>>> import numpy as np
>>> np.set_printoptions(suppress=True, linewidth=100)
>>> A = np.loadtxt("a.csv", delimiter=",")
>>> A
array([[ 2.,  3.,  4.,  5.,  6.,  7.,  8.,  9.],
       [10., 11., 12., 13., 14., 15., 16., 17.],
       [18., 19., 20., 21., 22., 23., 24., 25.],
       [26., 27., 28., 29., 30., 31., 32., 33.],
       [34., 35., 36., 37., 38., 39., 40., 41.],
       [42., 43., 44., 45., 46., 47., 48., 49.],
       [50., 51., 52., 53., 54., 55., 56., 57.],
       [58., 59., 60., 61., 62., 63., 64., 65.],
       [66., 67., 68., 69., 70., 71., 72., 73.],
       [74., 75., 76., 77., 78., 79., 80., 81.],
       [82., 83., 84., 85., 86., 87., 88., 89.],
       [90., 91., 92., 93., 94., 95., 96., 97.]])
>>> np.round(A @ np.linalg.pinv(A) @ A, 2)
array([[ 2.,  3.,  4.,  5.,  6.,  7.,  8.,  9.],
       [10., 11., 12., 13., 14., 15., 16., 17.],
       [18., 19., 20., 21., 22., 23., 24., 25.],
       [26., 27., 28., 29., 30., 31., 32., 33.],
       [34., 35., 36., 37., 38., 39., 40., 41.],
       [42., 43., 44., 45., 46., 47., 48., 49.],
       [50., 51., 52., 53., 54., 55., 56., 57.],
       [58., 59., 60., 61., 62., 63., 64., 65.],
       [66., 67., 68., 69., 70., 71., 72., 73.],
       [74., 75., 76., 77., 78., 79., 80., 81.],
       [82., 83., 84., 85., 86., 87., 88., 89.],
       [90., 91., 92., 93., 94., 95., 96., 97.]])
>>> np.abs(np.diag(np.linalg.qr(A)[1])) > 1e-9
array([ True,  True, False, False, False, False, False, False])
>>> np.linalg.lstsq(A[:-1].T, A[-1])[2]
np.int32(2)
>>> round(np.trace(np.linalg.pinv(A) @ A), 2)
np.float64(2.0)
>>> print(round(float(np.linalg.norm(A, 1)), 2), np.round(np.linalg.norm(A, np.inf), 2))
636.0 748.0
>>> round(float(np.linalg.norm(A[6], 1)), 2), round(np.linalg.norm(A[6], np.inf), 2)
(428.0, np.float64(57.0))
>>> print(round(np.linalg.norm(A, "nuc"), 2))
566.65
>>> print(np.round(np.linalg.norm(A, axis=0), 2))
[185.86 188.84 191.83 194.84 197.87 200.91 203.96 207.03]
>>> A[6] @ A[0]
np.float64(2396.0)
>>> round(float(np.linalg.norm(A, 2)), 2)
555.72
>>> t3 = np.stack([A, -1 * A, A[::-1]])
>>> np.linalg.matrix_rank(t3)
array([2, 2, 2])
>>> np.round(np.linalg.norm(t3, axis=(1, 2)), 2)
array([555.83, 555.83, 555.83])
>>> J = np.loadtxt("data.csv", delimiter=",")
>>> J.round(2) + 0
array([[ 0.91,  0.05,  0.07,  0.12, -0.06, -0.16,  0.07,  0.01,  0.09,  0.06,  0.01,  0.  ,  0.07,
         0.07],
       [ 0.05,  0.94, -0.04,  0.  ,  0.03,  0.12, -0.02,  0.12, -0.07, -0.11, -0.01, -0.04, -0.03,
        -0.02],
       [ 0.07, -0.04,  0.45, -0.09, -0.18,  0.24,  0.24, -0.01, -0.14,  0.14, -0.01, -0.09, -0.1 ,
         0.16],
       [ 0.12,  0.  , -0.09,  0.71,  0.08,  0.17, -0.12, -0.28, -0.11,  0.07,  0.01,  0.07, -0.1 ,
        -0.16],
       [-0.06,  0.03, -0.18,  0.08,  0.71, -0.07,  0.18, -0.03, -0.1 ,  0.08,  0.24, -0.06,  0.21,
         0.06],
       [-0.16,  0.12,  0.24,  0.17, -0.07,  0.65,  0.04, -0.09,  0.2 ,  0.14,  0.04,  0.05,  0.14,
         0.06],
       [ 0.07, -0.02,  0.24, -0.12,  0.18,  0.04,  0.77, -0.06, -0.03, -0.13,  0.  ,  0.07, -0.02,
        -0.2 ],
       [ 0.01,  0.12, -0.01, -0.28, -0.03, -0.09, -0.06,  0.45,  0.01,  0.31,  0.08,  0.15,  0.  ,
        -0.13],
       [ 0.09, -0.07, -0.14, -0.11, -0.1 ,  0.2 , -0.03,  0.01,  0.75, -0.13,  0.21, -0.04,  0.1 ,
        -0.13],
       [ 0.06, -0.11,  0.14,  0.07,  0.08,  0.14, -0.13,  0.31, -0.13,  0.65,  0.07, -0.07,  0.07,
        -0.12],
       [ 0.01, -0.01, -0.01,  0.01,  0.24,  0.04,  0.  ,  0.08,  0.21,  0.07,  0.61,  0.02, -0.31,
         0.15],
       [ 0.  , -0.04, -0.09,  0.07, -0.06,  0.05,  0.07,  0.15, -0.04, -0.07,  0.02,  0.94,  0.02,
         0.05],
       [ 0.07, -0.03, -0.1 , -0.1 ,  0.21,  0.14, -0.02,  0.  ,  0.1 ,  0.07, -0.31,  0.02,  0.7 ,
         0.08],
       [ 0.07, -0.02,  0.16, -0.16,  0.06,  0.06, -0.2 , -0.13, -0.13, -0.12,  0.15,  0.05,  0.08,
         0.77]])
>>> vals, evecs = np.linalg.eigh(J)
>>> np.round(np.linalg.eigvalsh(J + 3 * np.eye(14)), 2)
array([3., 3., 3., 3., 4., 4., 4., 4., 4., 4., 4., 4., 4., 4.])
>>> print(np.round(np.linalg.eigvalsh(J @ J), 2) + 0)
[0. 0. 0. 0. 1. 1. 1. 1. 1. 1. 1. 1. 1. 1.]
>>> J.shape
(14, 14)
>>> print(np.linalg.matrix_rank(J))
10
>>> print(np.unravel_index(np.abs(J).argmax(), J.shape))
(np.int64(1), np.int64(1))
>>> np.round(J.mean(axis=0), 2)
array([0.09, 0.07, 0.05, 0.03, 0.08, 0.11, 0.06, 0.04, 0.04, 0.07, 0.08, 0.08, 0.06, 0.05])
>>> np.round(np.linalg.svd(J, compute_uv=False), 2) + 0
array([1., 1., 1., 1., 1., 1., 1., 1., 1., 1., 0., 0., 0., 0.])
>>> r0, v = J[10], J[1]
>>> round(float(r0 @ v), 2)
-0.01
>>> pr = (r0 @ v) / (r0 @ r0) * r0
>>> np.round(v - pr, 2) + 0
array([ 0.05,  0.94, -0.04,  0.  ,  0.04,  0.12, -0.02,  0.13, -0.06, -0.11,  0.  , -0.04, -0.04,
       -0.01])
>>> (v - pr) @ r0
np.float64(0.0)
>>> r0 = np.array([-3, -4])
>>> print(np.round(np.polyval(r0, J[0]), 2))
[-6.74 -4.15 -4.2  -4.36 -3.81 -3.51 -4.2  -4.04 -4.28 -4.19 -4.03 -4.   -4.21 -4.22]
>>> print(np.round(np.cross(J[0, :3], J[6, :3]), 2))
[ 0.01 -0.22 -0.02]
>>> M = np.loadtxt("x.csv", delimiter=",")
>>> M
array([[ 0.,  2.,  2.,  1.,  1.,  3.,  0., -1., -1.,  1.,  1.,  1.],
       [ 0.,  0., -2.,  0., -1.,  1., -1., -3.,  3., -2., -2.,  2.],
       [ 0.,  0.,  0.,  3.,  3., -2.,  2., -3., -2.,  2.,  2.,  2.],
       [ 0.,  0.,  0.,  0.,  3.,  1., -2., -3.,  1., -3.,  2.,  0.],
       [ 0.,  0.,  0.,  0.,  0., -2., -2.,  3.,  2.,  0.,  0.,  3.],
       [ 0.,  0.,  0.,  0.,  0.,  0.,  1., -1., -2.,  1., -3.,  0.],
       [ 0.,  0.,  0.,  0.,  0.,  0.,  0.,  2., -2.,  3.,  2.,  1.],
       [ 0.,  0.,  0.,  0.,  0.,  0.,  0.,  0., -3., -3., -1.,  1.],
       [ 0.,  0.,  0.,  0.,  0.,  0.,  0.,  0.,  0., -3., -1.,  0.],
       [ 0.,  0.,  0.,  0.,  0.,  0.,  0.,  0.,  0.,  0.,  2., -1.],
       [ 0.,  0.,  0.,  0.,  0.,  0.,  0.,  0.,  0.,  0.,  0.,  0.],
       [ 0.,  0.,  0.,  0.,  0.,  0.,  0.,  0.,  0.,  0.,  0.,  0.]])
>>> U, s, Vt = np.linalg.svd(M)
>>> np.argmax(s[:-1] / (s[1:] + 1e-6)) + 1
np.int64(10)
>>> s.round(2)
array([8.66, 7.86, 6.08, 5.36, 4.79, 4.22, 2.24, 1.93, 0.43, 0.14, 0.  , 0.  ])
>>> B = U[:, :10] @ np.diag(s[:10]) @ Vt[:10]
>>> print(np.linalg.matrix_rank(B))
10
>>> round(float(np.linalg.norm(M - B, 2)), 2), s[10]
(0.0, np.float64(0.0))
>>> print(round(np.trace(np.linalg.pinv(M) @ M), 2))
10.0
>>> np.unique(M.round(6), axis=0).shape
(11, 12)
>>> np.linalg.lstsq(M[:-1].T, M[-1])[2]
np.int32(10)
>>> W0 = np.loadtxt("block0.csv", delimiter=",")
>>> W0
array([[-0.7, -1.2, -0.1,  0.9,  0.4, -0.1, -0.6,  0.4,  0. , -1. , -0.3,  1.5,  1. ,  0. ],
       [-0.4, -0.9, -1.8, -0.3,  0.7,  1. , -0.2,  0.2,  0.8, -0.3,  2.3, -1.5,  0.7,  0.6],
       [ 0.5, -1.4,  0.3,  0.6,  0.8, -1.1, -0.4,  1.1, -0.8,  0.1, -0.1, -0.9,  0.1, -1.5],
       [ 1.6,  0.6,  0.9, -1.2,  0. , -0.6,  0.6, -0.3, -0.4, -0.4,  1.1,  1.2,  0.9,  0.2],
       [ 1. ,  0.3,  1.3,  1. , -0.4,  0.5, -1.4,  0.1, -1.3, -0.6, -1.3,  0.9,  0.2, -0.8],
       [ 0.3, -1. , -0.3,  1.1, -1.6, -1.1,  0.5,  0.5, -1.2,  0.1, -1.5, -0.1,  0.5, -1. ],
       [-0.9, -0.7, -0.1, -0.5,  0.8, -0.2,  0.5, -0.4,  0.7,  1.2,  0.1, -0.1, -0.4, -0.5],
       [ 1.1, -1.1, -0.5, -0.5, -0.7, -0.4, -0.7,  1. , -1. ,  1.1, -1.8,  0.5,  0.9,  0.9],
       [ 1.3,  0.1,  0.4, -0.2,  0.9, -0.1,  0.2,  0.4, -1.6,  0.5,  1.6,  2. ,  0.5,  0.4],
       [ 1. ,  1.4,  0.3, -1.6,  2.9,  0. ,  0.1, -0.2,  1.9,  0.4, -0.8, -0.1,  0. ,  0.2]])
>>> B = np.array([[-5, 9, 3],
...     [-2, 5, 6],
...     [-2, -8, -4],
...     [-3, -7, -4],
...     [-7, 3, 8],
...     [4, 5, -4],
...     [-7, 3, -2],
...     [7, 2, -6],
...     [-9, -5, 9],
...     [1, 7, -4],
...     [-1, -9, -9],
...     [-6, -9, -5],
...     [2, 1, -9],
...     [-2, 6, -4]])
>>> print(np.linalg.matrix_rank(np.vstack([W0, B.T])))
13
>>> np.vstack([W0, B.T]).shape
(13, 14)
